$ python3 -q
>>> import numpy as np
>>> from numpy import linalg as LA
>>> np.set_printoptions(precision=1, suppress=True, linewidth=120, floatmode="fixed")
>>> feats = np.array([[-1, -3, 1, -3, 0],
...     [-3, 1, 0, -3, -1],
...     [3, 0, -3, -1, -2],
...     [1, 2, 1, 3, 1],
...     [-2, -3, -1, 1, -3]])
>>> print(feats)
[[-1 -3  1 -3  0]
 [-3  1  0 -3 -1]
 [ 3  0 -3 -1 -2]
 [ 1  2  1  3  1]
 [-2 -3 -1  1 -3]]
>>> Q = feats.astype(float).copy()
>>> for j in range(5):
...     Q[:, j] -= Q[:, :j] @ (Q[:, :j].T @ Q[:, j])
...     Q[:, j] /= LA.norm(Q[:, j])
... 
>>> print(np.round(Q.T @ feats, 1) + 0)
[[ 4.9  1.6 -1.4  2.0  0.8]
 [ 0.0  4.5  1.0  1.3  1.9]
 [ 0.0  0.0  3.0  1.2  3.1]
 [ 0.0  0.0  0.0  4.7 -0.6]
 [ 0.0  0.0  0.0  0.0  0.8]]
>>> print(np.round(Q.T @ Q, 1) + 0)
[[1.0 0.0 0.0 0.0 0.0]
 [0.0 1.0 0.0 0.0 0.0]
 [0.0 0.0 1.0 0.0 0.0]
 [0.0 0.0 0.0 1.0 0.0]
 [0.0 0.0 0.0 0.0 1.0]]
>>> x = np.array([2, 4, -2, -1, -5])
>>> y = feats @ x
>>> print(y)
[-13   6  23   0   0]
>>> print(LA.solve(feats, 4 * y))
[  8.0  16.0  -8.0  -4.0 -20.0]
>>> print(LA.solve(feats, y))
[ 2.0  4.0 -2.0 -1.0 -5.0]
>>> print(np.round(LA.solve(feats.T, feats[2]), 1) + 0)
[0.0 0.0 1.0 0.0 0.0]
>>> print(np.round(LA.solve(feats, feats[:, 3]), 1) + 0)
[0.0 0.0 0.0 1.0 0.0]
>>> rng = np.random.default_rng(84679)
>>> labels = rng.permutation(5)
>>> print(labels)
[3 4 2 0 1]
>>> M2 = feats[labels][:, labels]
>>> print(np.allclose(M2, feats))
False
>>> print(M2)
[[ 3  1  1  1  2]
 [ 1 -3 -1 -2 -3]
 [-1 -2 -3  3  0]
 [-3  0  1 -1 -3]
 [-3 -1  0 -3  1]]
>>> print(np.trace(M2))
-3
>>> M2 = LA.inv(feats)
>>> print(np.round(LA.inv(M2), 1) + 0)
[[-1.0 -3.0  1.0 -3.0  0.0]
 [-3.0  1.0  0.0 -3.0 -1.0]
 [ 3.0  0.0 -3.0 -1.0 -2.0]
 [ 1.0  2.0  1.0  3.0  1.0]
 [-2.0 -3.0 -1.0  1.0 -3.0]]
>>> print(round(LA.slogdet(feats)[0], 1))
1.0
>>> print(LA.det(feats) * M2)
[[  85.0    2.0   69.0  113.0   -9.0]
 [  -5.0   58.0   25.0   66.0  -14.0]
 [ 185.0   77.0   63.0  275.0   24.0]
 [ -44.0  -33.0  -27.0  -12.0   25.0]
 [-128.0  -96.0 -101.0 -237.0  -62.0]]
>>> print((np.abs(M2) > 1e-9).astype(int))
[[1 1 1 1 1]
 [1 1 1 1 1]
 [1 1 1 1 1]
 [1 1 1 1 1]
 [1 1 1 1 1]]
>>> print(np.allclose(M2, feats.T))
False
>>> Q, r_ = LA.qr(feats)
>>> print(np.trace(Q @ Q.T))
5.0
>>> print(Q.shape, r_.shape)
(5, 5) (5, 5)
>>> print(np.round(Q.T @ Q, 1) + 0)
[[1.0 0.0 0.0 0.0 0.0]
 [0.0 1.0 0.0 0.0 0.0]
 [0.0 0.0 1.0 0.0 0.0]
 [0.0 0.0 0.0 1.0 0.0]
 [0.0 0.0 0.0 0.0 1.0]]
>>> print(r_)
[[ 4.9  1.6 -1.4  2.0  0.8]
 [ 0.0 -4.5 -1.0 -1.3 -1.9]
 [ 0.0  0.0  3.0  1.2  3.1]
 [ 0.0  0.0  0.0 -4.7  0.6]
 [ 0.0  0.0  0.0  0.0  0.8]]
>>> data = np.array([[0, 2], [2, 1], [1, 0], [2, -1]]) * (rng.random((4, 2)) < 0.3)
>>> print(data)
[[0 2]
 [0 0]
 [0 0]
 [0 0]]
>>> left, sv, Vh = LA.svd(data)
>>> print(sv)
[2.0 0.0]
>>> M2 = left[:, :1] @ np.diag(sv[:1]) @ Vh[:1]
>>> print(M2)
[[0.0 2.0]
 [0.0 0.0]
 [0.0 0.0]
 [0.0 0.0]]
>>> print(np.round(LA.norm(data - M2) / LA.norm(data), 1))
0.0
>>> print(np.abs(data - M2).max())
0.0
>>> r = LA.matrix_rank(data)
>>> print(r)
1
>>> null = LA.svd(data)[2][r:].T
>>> print([int(LA.matrix_rank(data[:, :j + 1])) for j in range(2)])
[0, 1]
>>> print(null @ null.T)
[[1.0 0.0]
 [0.0 0.0]]
>>> print(null[:, 0] / null[np.abs(null[:, 0]).round(6).argmax(), 0])
[ 1.0 -0.0]
>>> print(data.reshape(-1, 2))
[[0 2]
 [0 0]
 [0 0]
 [0 0]]
>>> print(data.ravel(order="F"))
[0 0 0 0 2 0 0 0]
>>> blk = data.reshape(4, 2, -1)
>>> print(blk.shape)
(4, 2, 1)
>>> print(blk.sum(axis=1))
[[2]
 [0]
 [0]
 [0]]
>>> print(np.swapaxes(blk, 1, 2)[2])
[[0 0]]
>>> print(np.unique(data.round(6), axis=0).shape)
(2, 2)
>>> print([round(float(x), 1) for x in LA.svd(data, compute_uv=False)[:3]])
[2.0, 0.0]
>>> print(LA.cond(data) > 100)
True
>>> u = np.array([-1, -1, 0, 2])
>>> F = np.array([np.roll(u, i) for i in range(4)])
>>> print(F)
[[-1 -1  0  2]
 [ 2 -1 -1  0]
 [ 0  2 -1 -1]
 [-1  0  2 -1]]
>>> left, sv, Vh = LA.svd(feats, full_matrices=False)
>>> print(np.cumsum(sv ** 2) / np.sum(sv ** 2))
[0.5 0.7 0.9 1.0 1.0]
>>> print(np.allclose(left * sv @ Vh, feats))
True
>>> print(np.abs(left[:, 0]).round(6).argmax())
0
>>> print(sv)
[6.9 5.2 4.2 3.2 0.5]
>>> print(np.abs(Vh[0]))
[0.5 0.5 0.1 0.6 0.3]
>>> print(sv / sv[0])
[1.0 0.8 0.6 0.5 0.1]
>>> print(np.round(left.T @ left, 1) + 0)
[[1.0 0.0 0.0 0.0 0.0]
 [0.0 1.0 0.0 0.0 0.0]
 [0.0 0.0 1.0 0.0 0.0]
 [0.0 0.0 0.0 1.0 0.0]
 [0.0 0.0 0.0 0.0 1.0]]
>>> print(left.shape, sv.shape, Vh.shape)
(5, 5) (5,) (5, 5)
>>> u = np.array([9, 4, 3])
>>> print(np.cross(F[3, :3], F[2, :3]))
[-4 -1 -2]
>>> print(np.polyval(u, F[3]))
[ 8  3 47  8]
>>> print(np.convolve(F[3], u))
[-9 -4 15 -1  2 -3]
>>> theta = np.radians(45)
>>> r_ = np.eye(4)
>>> r_[0, 0] = r_[1, 1] = np.cos(theta)
>>> r_[0, 1], r_[1, 0] = -np.sin(theta), np.sin(theta)
>>> print(r_)
[[ 0.7 -0.7  0.0  0.0]
 [ 0.7  0.7  0.0  0.0]
 [ 0.0  0.0  1.0  0.0]
 [ 0.0  0.0  0.0  1.0]]
>>> M2 = F @ r_.T
>>> print(np.round(LA.det(r_), 1), round(np.trace(r_), 1))
1.0 3.4
>>> print(M2.round(1) + 0)
[[ 0.0 -1.4  0.0  2.0]
 [ 2.1  0.7 -1.0  0.0]
 [-1.4  1.4 -1.0 -1.0]
 [-0.7 -0.7  2.0 -1.0]]
>>> left, sv, Vh = LA.svd(F)
>>> print(np.argmax(sv[:-1] / (sv[1:] + 1e-6)) + 1)
3
>>> print(sv.round(1) + 0)
[3.2 3.2 2.0 0.0]
>>> M2 = left[:, :3] @ np.diag(sv[:3]) @ Vh[:3]
>>> print(round(LA.norm(F - M2) / LA.norm(F), 1))
0.0
>>> print(LA.matrix_rank(M2))
3
>>> print(M2.round(1) + 0)
[[-1.0 -1.0  0.0  2.0]
 [ 2.0 -1.0 -1.0  0.0]
 [ 0.0  2.0 -1.0 -1.0]
 [-1.0  0.0  2.0 -1.0]]
>>> print(np.round(LA.norm(F - M2, 2), 1), round(sv[3], 1))
0.0 0.0
>>> print(LA.matrix_rank(F, rtol=0.05))
3
>>> M = np.load("arr.npy")
>>> print(M)
[[ 0.8  0.0 -0.6  0.0  0.0]
 [ 0.0  1.0  0.0  0.0  0.0]
 [ 0.6  0.0  0.8  0.0  0.0]
 [ 0.0  0.0  0.0  1.0  0.0]
 [ 0.0  0.0  0.0  0.0  1.0]]
>>> x = np.array([-2, -2, 0, 0, 1])
>>> print(LA.inv(M))
[[ 0.8  0.0  0.6  0.0  0.0]
 [ 0.0  1.0  0.0  0.0  0.0]
 [-0.6  0.0  0.8  0.0  0.0]
 [ 0.0  0.0  0.0  1.0  0.0]
 [ 0.0  0.0  0.0  0.0  1.0]]
>>> print(np.round(M.T @ (M @ x), 1) + 0)
[-2.0 -2.0  0.0  0.0  1.0]
>>> print([p for p in range(1, 25) if np.allclose(LA.matrix_power(M, p), np.eye(5))])
[]
>>> print((M != 0).astype(int))
[[1 0 1 0 0]
 [0 1 0 0 0]
 [1 0 1 0 0]
 [0 0 0 1 0]
 [0 0 0 0 1]]
>>> print(round(LA.det(M), 1))
1.0
>>> M2 = LA.inv(M)
>>> print(round(float(LA.slogdet(M)[0]), 1))
1.0
>>> print(LA.inv(M2))
[[ 0.8  0.0 -0.6  0.0  0.0]
 [ 0.0  1.0  0.0  0.0  0.0]
 [ 0.6  0.0  0.8  0.0  0.0]
 [ 0.0  0.0  0.0  1.0  0.0]
 [ 0.0  0.0  0.0  0.0  1.0]]
>>> print(LA.det(M) * M2)
[[ 0.8  0.0  0.6  0.0  0.0]
 [ 0.0  1.0  0.0  0.0  0.0]
 [-0.6  0.0  0.8  0.0  0.0]
 [ 0.0  0.0  0.0  1.0  0.0]
 [ 0.0  0.0  0.0  0.0  1.0]]
>>> print(round(LA.cond(M), 1))
1.0
>>> x = np.array([-2, -2, 0, -2, 0])
>>> y = M @ x
>>> coef, lr = np.zeros(5), 1 / LA.norm(M, 2) ** 2
>>> for i in range(6):
...     coef -= lr * M.T @ (M @ coef - y)
...     if i % 1 == 0: print(i, round(LA.norm(M @ coef - y), 1))
... 
0 0.0
1 0.0
2 0.0
3 0.0
4 0.0
5 0.0
>>> print(np.round(LA.cond(M), 1))
1.0
>>> E = np.load("run9.npy")
>>> print(E)
[[13 11  0]
 [ 0  0 60]
 [ 0  0 60]
 [ 0  0 66]
 [51 13  0]
 [ 0 29  0]
 [31 27  0]
 [22 19  0]
 [ 0  0 88]
 [ 0  9 38]
 [ 1 15  0]
 [ 0  3 44]
 [68 11  0]
 [ 0  0 44]
 [ 0 13  0]
 [ 0  0 72]
 [69  7  0]
 [49  0  0]
 [ 0 21  0]
 [23 15  0]
 [ 0 15  0]
 [ 0  1 64]
 [46  0 28]]
>>> D = LA.norm(E[:, None] - E[None], axis=-1)
>>> print(np.flatnonzero(D[5] < D.mean() / 2))
[ 0  5 10 14 18 20]
>>> print(LA.matrix_rank(D ** 2))
5
>>> print(D.mean(axis=1).argmax())
8
